$ python3 -q
>>> import numpy as np
>>> from numpy import linalg as LA
>>> np.set_printoptions(suppress=True, linewidth=120)
>>> arr = np.array([[1, 0, 0, 0, 0, 0],
...     [1, 1, 0, 0, 0, 0],
...     [2, 3, 1, 0, 0, 0],
...     [0, 1, 0, 1, 0, 0],
...     [2, 3, 3, 0, 1, 0],
...     [3, 0, 1, 3, 1, 1]])
>>> arr
array([[1, 0, 0, 0, 0, 0],
       [1, 1, 0, 0, 0, 0],
       [2, 3, 1, 0, 0, 0],
       [0, 1, 0, 1, 0, 0],
       [2, 3, 3, 0, 1, 0],
       [3, 0, 1, 3, 1, 1]])
>>> u, v = arr[3], arr[4]
>>> print(u @ u)
2
>>> pr = (u @ v) / (u @ u) * u
>>> np.outer(u, v)
array([[0, 0, 0, 0, 0, 0],
       [2, 3, 3, 0, 1, 0],
       [0, 0, 0, 0, 0, 0],
       [2, 3, 3, 0, 1, 0],
       [0, 0, 0, 0, 0, 0],
       [0, 0, 0, 0, 0, 0]])
>>> print((v - pr) @ u)
0.0
>>> print(LA.matrix_power(arr, 3))
[[ 1  0  0  0  0  0]
 [ 3  1  0  0  0  0]
 [15  9  1  0  0  0]
 [ 3  3  0  1  0  0]
 [42 36  9  0  1  0]
 [36 36 12  9  3  1]]
>>> np.allclose(arr, arr.T)
False
>>> np.round(np.sort(np.abs(LA.eigvals(arr))), 3)
array([1., 1., 1., 1., 1., 1.])
>>> LA.determinant(arr)
Traceback (most recent call last):
  File "<python-input-13>", line 1, in <module>
    LA.determinant(arr)
    ^^^^^^^^^^^^^^
AttributeError: module 'numpy.linalg' has no attribute 'determinant'
>>> np.allclose(arr @ arr.T, arr.T @ arr)
False
>>> round(np.abs(LA.eigvals(arr)).max(), 3)
np.float64(1.0)
>>> x = np.array([-1, -1, 0, 1, -2, -1])
>>> np.einsum("ij,j->i", arr, x)
array([-1, -2, -5,  0, -7, -3])
>>> LA.norm(arr @ x) <= LA.norm(arr, 2) * LA.norm(x) + 1e-9
np.True_
>>> print((arr * x).sum(axis=1))
[-1 -2 -5  0 -7 -3]
>>> arr * x
array([[-1,  0,  0,  0,  0,  0],
       [-1, -1,  0,  0,  0,  0],
       [-2, -3,  0,  0,  0,  0],
       [ 0, -1,  0,  1,  0,  0],
       [-2, -3,  0,  0, -2,  0],
       [-3,  0,  0,  3, -2, -1]])
>>> arr @ np.ones(6)
array([1., 2., 6., 2., 9., 9.])
>>> np.round(np.sort(LA.eigvals(arr)), 3)
array([1., 1., 1., 1., 1., 1.])
>>> print(np.prod(np.diag(arr)), round(LA.det(arr), 3))
1 1.0
>>> LA.matrix_rank(arr - arr[0, 0] * np.eye(6))
np.int64(4)
>>> [int(LA.matrix_rank(LA.matrix_power(arr, p))) for p in range(1, 7)]
[6, 6, 6, 6, 6, 6]
>>> blk = np.stack([arr, 2 * arr, arr[::-1]])
>>> blk.shape
(3, 6, 6)
>>> np.round(LA.det(blk), 3)
array([ 1., 64., -1.])
>>> rng = np.random.default_rng(29097)
>>> ang = np.sort(rng.uniform(-2, 2, 29))
>>> J = np.c_[ang, ang ** 2, ang ** 3] @ np.array([[9, 4, 8, 0, 7], [1, 7, 1, 5, 9], [4, 6, 5, 7, 4]])
>>> J.round(3)
array([[-42.855, -25.181, -48.206, -32.236,  -8.897],
       [-42.405, -24.784, -47.665, -31.704,  -8.743],
       [-37.979, -20.941, -42.345, -26.548,  -7.292],
       [-28.448, -13.226, -30.985, -16.104,  -4.599],
       [-19.375,  -6.906, -20.361,  -7.42 ,  -2.764],
       [-10.883,  -2.552, -10.772,  -1.388,  -1.949],
       [ -9.935,  -2.21 ,  -9.742,  -0.927,  -1.918],
       [ -8.93 ,  -1.886,  -8.662,  -0.504,  -1.894],
       [ -6.224,  -1.233,  -5.844,   0.242,  -1.836],
       [ -5.693,  -1.141,  -5.309,   0.313,  -1.814],
       [ -4.252,  -0.934,  -3.891,   0.375,  -1.697],
       [ -2.307,  -0.666,  -2.068,   0.21 ,  -1.27 ],
       [  0.569,   0.28 ,   0.507,   0.021,   0.475],
       [  3.433,   2.504,   3.127,   0.907,   3.71 ],
       [  4.978,   4.179,   4.608,   1.915,   5.854],
       [  6.298,   5.796,   5.913,   3.013,   7.81 ],
       [  8.22 ,   8.368,   7.864,   4.912,  10.772],
       [  9.726,  10.516,   9.43 ,   6.595,  13.151],
       [ 10.361,  11.448,  10.099,   7.345,  14.162],
       [ 10.574,  11.762,  10.323,   7.601,  14.501],
       [ 14.116,  17.182,  14.127,  12.157,  20.187],
       [ 24.875,  34.684,  26.129,  27.979,  37.373],
       [ 27.171,  38.514,  28.744,  31.574,  40.99 ],
       [ 31.3  ,  45.449,  33.482,  38.164,  47.449],
       [ 33.762,  49.603,  36.324,  42.152,  51.272],
       [ 35.215,  52.059,  38.006,  44.524,  53.519],
       [ 37.158,  55.348,  40.26 ,  47.713,  56.511],
       [ 37.974,  56.732,  41.209,  49.059,  57.765],
       [ 50.942,  78.788,  56.395,  70.798,  77.427]])
>>> # null space of dimension 2
>>> out = LA.inv(arr)
>>> print((np.abs(out) > 1e-9).astype(int))
[[1 0 0 0 0 0]
 [1 1 0 0 0 0]
 [1 1 1 0 0 0]
 [1 1 0 1 0 0]
 [1 1 1 0 1 0]
 [1 0 1 1 1 1]]
>>> np.allclose(out, arr.T)
False
>>> np.round(LA.det(arr) * out, 3) + 0
array([[ 1.,  0.,  0.,  0.,  0.,  0.],
       [-1.,  1.,  0.,  0.,  0.,  0.],
       [ 1., -3.,  1.,  0.,  0.,  0.],
       [ 1., -1.,  0.,  1.,  0.,  0.],
       [-2.,  6., -3.,  0.,  1.,  0.],
       [-5.,  0.,  2., -3., -1.,  1.]])
>>> round(float(LA.slogdet(arr)[0]), 3)
1.0
>>> round(LA.cond(arr), 3)
np.float64(53.82)
